$ python -q
>>> import numpy as np
>>> from numpy import linalg as LA
>>> np.set_printoptions(suppress=True, linewidth=100)
>>> def tidy(a):
...     return np.round(a, 2) + 0
... 
>>> J = np.load("case12.npy")
>>> J
array([[-3,  0,  0,  0,  0],
       [ 0,  3,  0,  0,  0],
       [ 0,  0,  3,  0,  0],
       [ 0,  0,  0, -1,  0],
       [ 0,  0,  0,  0,  1]])
>>> gram = J.T @ J
>>> np.allclose(gram, gram.T)
True
>>> rng = np.random.default_rng(36)
>>> A2 = J + rng.integers(-2, 3, (5, 3)) @ rng.integers(-2, 3, (3, 5))
>>> A2
array([[-7,  3,  5,  2,  6],
       [ 0,  8,  5,  2,  0],
       [ 6,  2,  5, -4, -6],
       [ 2, -1, -1, -3, -2],
       [ 4, -2, -2, -4, -3]])
>>> tidy(LA.svd(A2 - J, compute_uv=False))
array([14.77,  9.17,  2.77,  0.  ,  0.  ])
>>> np.abs(A2 - J).sum(axis=1)
array([20, 12, 20,  8, 16])
>>> LA.matrix_rank(A2 - J, tol=1e-8)
np.int64(3)
>>> evals, V = LA.eigh(J)
>>> V.T @ V
array([[1., 0., 0., 0., 0.],
       [0., 1., 0., 0., 0.],
       [0., 0., 1., 0., 0.],
       [0., 0., 0., 1., 0.],
       [0., 0., 0., 0., 1.]])
>>> V.T @ J @ V
array([[-3.,  0.,  0.,  0.,  0.],
       [ 0., -1.,  0.,  0.,  0.],
       [ 0.,  0.,  1.,  0.,  0.],
       [ 0.,  0.,  0.,  3.,  0.],
       [ 0.,  0.,  0.,  0.,  3.]])
>>> tidy(LA.eigvalsh(J + 2 * np.eye(5)))
array([-1.,  1.,  3.,  5.,  5.])
>>> tidy(LA.eigvalsh(J @ J))
array([1., 1., 9., 9., 9.])
>>> V @ np.diag(evals) @ V.T
array([[-3.,  0.,  0.,  0.,  0.],
       [ 0.,  3.,  0.,  0.,  0.],
       [ 0.,  0.,  3.,  0.,  0.],
       [ 0.,  0.,  0., -1.,  0.],
       [ 0.,  0.,  0.,  0.,  1.]])
>>> evals.sum(), np.trace(J)
(np.float64(3.0), np.int64(3))
>>> np.unique(evals.round(6) + 0, return_counts=True)[1]
array([1, 1, 1, 2])
>>> (evals > 1e-8).sum(), (evals < -1e-8).sum()
(np.int64(3), np.int64(2))
>>> K = np.loadtxt("layer19.csv", delimiter=",")
>>> K
array([[-19.23,  -6.55,  19.89, -21.02],
       [-20.7 ,  -4.71,  20.96, -20.63],
       [-19.19,  -4.94,  22.27, -20.65],
       [-19.08,  -4.36,  21.4 , -18.93],
       [-19.21,  -4.52,  19.88, -19.74],
       [-19.32,  -3.61,  19.23, -18.71],
       [-19.26,  -5.52,  19.68, -19.81],
       [-21.62,  -4.83,  20.6 , -18.98],
       [-21.16,  -4.51,  20.37, -19.66],
       [-21.32,  -4.45,  19.35, -20.17],
       [-19.82,  -2.71,  19.56, -20.18],
       [-21.37,  -5.  ,  19.85, -19.63],
       [-20.1 ,  -5.91,  21.02, -20.38],
       [-19.46,  -4.67,  19.99, -19.13],
       [-20.03,  -4.92,  19.28, -19.11],
       [-22.06,  -4.65,  20.94, -20.57],
       [-21.9 ,  -3.05,  18.4 , -20.32],
       [-19.6 ,  -6.56,  19.92, -19.16],
       [-20.59,  -6.18,  19.21, -20.05],
       [-20.99,  -4.33,  19.04, -18.02],
       [-19.07,  -6.6 ,  18.9 , -18.04],
       [-18.14,  -5.06,  19.99, -22.03],
       [-18.83,  -4.  ,  19.79, -20.19],
       [-19.48,  -5.34,  22.72, -20.55],
       [-19.09,  -6.93,  17.52, -19.02],
       [-18.65,  -3.47,  19.33, -19.74],
       [-20.23,  -4.5 ,  21.26, -18.82],
       [-19.5 ,  -5.88,  20.13, -19.9 ],
       [-20.42,  -5.41,  20.72, -18.99],
       [-19.36,  -5.38,  20.72, -22.22],
       [-21.56,  -5.26,  19.74, -20.61]])
>>> blk = np.stack([J, 5 * J, J[::-1]])
>>> LA.matrix_rank(blk.reshape(3, -1))
np.int64(2)
>>> tidy(LA.norm(blk, axis=(1, 2)))
array([ 5.39, 26.93,  5.39])
>>> (blk @ J.T).shape
(3, 5, 5)
>>> blk = np.stack([K, 5 * K, K[::-1]])
>>> (blk @ K.T).shape
(3, 31, 31)
>>> tidy(LA.norm(blk, axis=(1, 2)))
array([194.86, 974.3 , 194.86])
>>> LA.matrix_rank(blk)
array([4, 4, 4])
>>> blk.shape
(3, 31, 4)
>>> Xc = (K - K.mean(axis=0)) / K.std(axis=0)
>>> np.argwhere(np.abs(Xc) > 2)
array([[ 2,  2],
       [10,  1],
       [21,  3],
       [23,  2],
       [24,  2],
       [29,  3]])
>>> coef = LA.lstsq(np.delete(Xc, 1, axis=1), Xc[:, 1])[0]
>>> np.abs(coef).argmax()
np.int64(0)
>>> tidy(coef)
array([-0.19,  0.01, -0.01])
>>> np.flatnonzero(LA.matrix_power((J != 0) + (J.T != 0) + np.eye(5), 5)[3])
array([3])
>>> (J != 0).astype(int)
array([[1, 0, 0, 0, 0],
       [0, 1, 0, 0, 0],
       [0, 0, 1, 0, 0],
       [0, 0, 0, 1, 0],
       [0, 0, 0, 0, 1]])
>>> tidy(np.sort(LA.eigvals(J).real))
array([-3., -1.,  1.,  3.,  3.])
>>> arr = np.load("a.npy")
>>> arr
array([[ 0,  0,  0,  0,  0],
       [ 0,  1,  7,  7,  3],
       [ 0,  0,  0,  0,  0],
       [ 0,  0,  0,  0,  0],
       [ 0,  3, 13, 11,  8],
       [ 0,  0,  0,  0,  0],
       [ 0,  1,  7,  7,  3],
       [ 0,  0,  0,  0,  0],
       [ 0,  1,  7,  7,  3],
       [ 0,  0,  1,  3,  0],
       [ 0,  0,  0,  0,  0],
       [ 0,  0,  0,  0,  0],
       [ 0,  0,  0,  0,  0],
       [ 0,  0,  0,  0,  0],
       [ 0,  0,  0,  0,  0],
       [ 0,  0,  0,  0,  0],
       [ 0,  0,  0,  0,  0],
       [ 0,  0,  0,  0,  0],
       [ 0,  3, 13, 11,  8]])
>>> x = np.array([2, 0, 0, -2, -3])
>>> arr @ (2 * x)
array([  0, -46,   0,   0, -92,   0, -46,   0, -46, -12,   0,   0,   0,   0,   0,   0,   0,   0,
       -92])
>>> tidy(LA.norm(arr, 2) / LA.norm(arr))
np.float64(1.0)
>>> [round(float(x), 2) for x in LA.svd(arr, compute_uv=False)[:3]]
[32.4, 3.15, 0.76]
>>> LA.cond(arr) > 100
np.True_
>>> np.argsort(-LA.norm(arr, axis=0).round(6), kind="stable")[:3]
array([2, 3, 4])
>>> LA.matrix_rank(arr, rtol=0.1)
np.int64(1)
>>> A2 = np.array([[-1, 3], [-2, -2], [2, -2], [-3, -2], [0, -3]])
>>> arr @ A2
array([[  0,   0],
       [ -9, -39],
       [  0,   0],
       [  0,   0],
       [-13, -78],
       [  0,   0],
       [ -9, -39],
       [  0,   0],
       [ -9, -39],
       [ -7,  -8],
       [  0,   0],
       [  0,   0],
       [  0,   0],
       [  0,   0],
       [  0,   0],
       [  0,   0],
       [  0,   0],
       [  0,   0],
       [-13, -78]])
>>> LA.matrix_rank(np.vstack([arr, A2.T]))
np.int64(5)
>>> np.einsum("ik,kj->ij", arr, A2)
array([[  0,   0],
       [ -9, -39],
       [  0,   0],
       [  0,   0],
       [-13, -78],
       [  0,   0],
       [ -9, -39],
       [  0,   0],
       [ -9, -39],
       [ -7,  -8],
       [  0,   0],
       [  0,   0],
       [  0,   0],
       [  0,   0],
       [  0,   0],
       [  0,   0],
       [  0,   0],
       [  0,   0],
       [-13, -78]])
>>> LA.matrix_rank(arr @ A2)
np.int64(2)
>>> X = np.load("dump.npy")
>>> X
array([[0.67, 0.  , 0.  , 0.33],
       [0.  , 0.5 , 0.5 , 0.  ],
       [0.  , 0.5 , 0.5 , 0.  ],
       [0.  , 0.  , 0.  , 1.  ]])
>>> Uu, s, Vt = LA.svd(X)
>>> V = Vt[:(s > 1e-8).sum()]
>>> x = X[2] + 3 * X[1] + rng.integers(2) * np.eye(4)[2]
>>> x
array([0., 2., 2., 0.])
>>> np.allclose(V.T @ V @ x, x)
True
>>> X @ np.ones(4)
array([1., 1., 1., 1.])
>>> X.sum(axis=1)
array([1., 1., 1., 1.])
>>> tidy(LA.matrix_power(X, 2))
array([[0.45, 0.  , 0.  , 0.55],
       [0.  , 0.5 , 0.5 , 0.  ],
       [0.  , 0.5 , 0.5 , 0.  ],
       [0.  , 0.  , 0.  , 1.  ]])
>>> pr = np.eye(4)[1]
>>> for _ in range(3):
...     pr = pr @ X
...     print(pr.round(2))
... 
[0.  0.5 0.5 0. ]
[0.  0.5 0.5 0. ]
[0.  0.5 0.5 0. ]
>>> E = np.load("x.npy")
>>> E
array([[-4, -3,  1,  4,  5, -5,  2, -5],
       [-5, -2, -4,  3, -2,  3, -4,  2],
       [-2,  1,  0,  1, -3, -3,  2,  3],
       [-3,  1, -4, -5, -1, -2, -4,  1],
       [-2, -1,  1,  3, -2,  5, -1,  2],
       [-5,  0,  2,  5, -3,  4,  2,  3],
       [ 1,  2,  1,  1, -4, -1,  4,  4],
       [ 4, -2,  2, -2, -3, -3, -4,  3],
       [-3,  2,  2,  1, -3,  5, -5,  3]])
>>> # rank 7
>>> Uu, s, Vt = LA.svd(E)
>>> tidy(s)
array([15.94, 12.87, 10.97,  8.27,  6.52,  4.3 ,  1.52,  0.  ])
>>> A2 = Uu[:, :7] @ np.diag(s[:7]) @ Vt[:7]
>>> tidy(A2)
array([[-4., -3.,  1.,  4.,  5., -5.,  2., -5.],
       [-5., -2., -4.,  3., -2.,  3., -4.,  2.],
       [-2.,  1.,  0.,  1., -3., -3.,  2.,  3.],
       [-3.,  1., -4., -5., -1., -2., -4.,  1.],
       [-2., -1.,  1.,  3., -2.,  5., -1.,  2.],
       [-5.,  0.,  2.,  5., -3.,  4.,  2.,  3.],
       [ 1.,  2.,  1.,  1., -4., -1.,  4.,  4.],
       [ 4., -2.,  2., -2., -3., -3., -4.,  3.],
       [-3.,  2.,  2.,  1., -3.,  5., -5.,  3.]])
>>> tidy(LA.norm(E - A2, 2)), tidy(s[7])
(np.float64(0.0), np.float64(0.0))
>>> tidy(LA.norm(E - A2) / LA.norm(E))
np.float64(0.0)
>>> r = LA.matrix_rank(E)
>>> r
np.int64(7)
>>> N = LA.svd(E)[2][r:].T
>>> [int(LA.matrix_rank(np.delete(E, i, axis=0))) for i in range(9)]
[7, 7, 7, 7, 7, 7, 7, 7, 7]
>>> N.shape
(8, 1)
>>> tidy(LA.norm(E, 2) / LA.norm(E))
np.float64(0.61)
>>> np.argsort(-LA.norm(E, axis=0).round(6), kind="stable")[:3]
array([5, 0, 6])
>>> LA.cond(E) > 100
np.True_
>>> A = rng.normal(size=(39, 4)) + 20 * np.array([0, 0, -1, -2])
>>> tidy(A)
array([[ -0.79,  -1.31, -19.69, -39.89],
       [ -0.76,  -0.18, -19.81, -40.4 ],
       [ -1.02,  -0.29, -19.79, -40.98],
       [ -0.59,   0.59, -18.95, -39.23],
       [  0.27,   1.15, -20.43, -40.1 ],
       [ -0.22,   0.86, -20.76, -40.46],
       [  1.58,  -0.48, -21.81, -39.27],
       [  0.95,  -0.9 , -20.9 , -40.61],
       [  0.07,   1.18, -19.04, -41.33],
       [  1.45,  -0.76, -19.73, -40.06],
       [ -0.36,  -1.13, -17.9 , -40.02],
       [  1.37,  -0.67, -19.4 , -40.47],
       [  0.43,   0.99, -20.79, -40.08],
       [  0.43,   1.09, -18.98, -40.49],
       [ -0.96,  -0.18, -19.15, -38.96],
       [ -1.27,  -1.86, -20.55, -39.69],
       [  1.19,  -0.78, -20.2 , -38.98],
       [ -0.72,   0.85, -18.43, -38.91],
       [  1.79,  -0.23, -21.36, -38.36],
       [  0.85,   1.44, -19.72, -41.01],
       [ -0.35,  -0.22, -20.57, -39.73],
       [  0.43,  -0.44, -21.63, -42.22],
       [  0.  ,  -0.04, -20.69, -38.38],
       [ -0.6 ,   0.66, -19.4 , -40.59],
       [  1.34,   0.47, -19.62, -41.22],
       [ -0.65,  -0.98, -20.11, -39.92],
       [  0.81,  -1.51, -19.74, -39.78],
       [  0.85,  -2.37, -19.38, -41.23],
       [ -0.06,  -0.53, -20.83, -38.97],
       [  0.79,   1.21, -19.68, -41.26],
       [  0.84,   0.5 , -18.43, -39.67],
       [ -0.54,   0.49, -20.85, -40.15],
       [  0.02,   0.54, -19.94, -40.47],
       [  0.65,   1.16, -19.05, -39.05],
       [  0.22,   1.12, -20.32, -41.49],
       [ -0.2 ,   1.28, -21.52, -42.26],
       [  1.56,  -1.31, -19.36, -40.7 ],
       [  0.92,  -1.13, -20.93, -39.71],
       [ -0.15,   0.68, -18.34, -40.35]])
>>> Xc = (A - A.mean(axis=0)) / A.std(axis=0)
>>> Xc.std(axis=0)
array([1., 1., 1., 1.])
>>> np.argwhere(np.abs(Xc) > 2)
array([[10,  2],
       [21,  3],
       [27,  1],
       [35,  3]])
>>> coef = LA.lstsq(np.delete(Xc, 2, axis=1), Xc[:, 2])[0]
>>> tidy(1 - np.var(Xc[:, 2] - np.delete(Xc, 2, axis=1) @ coef))
np.float64(0.04)
>>> np.abs(coef).argmax()
np.int64(0)
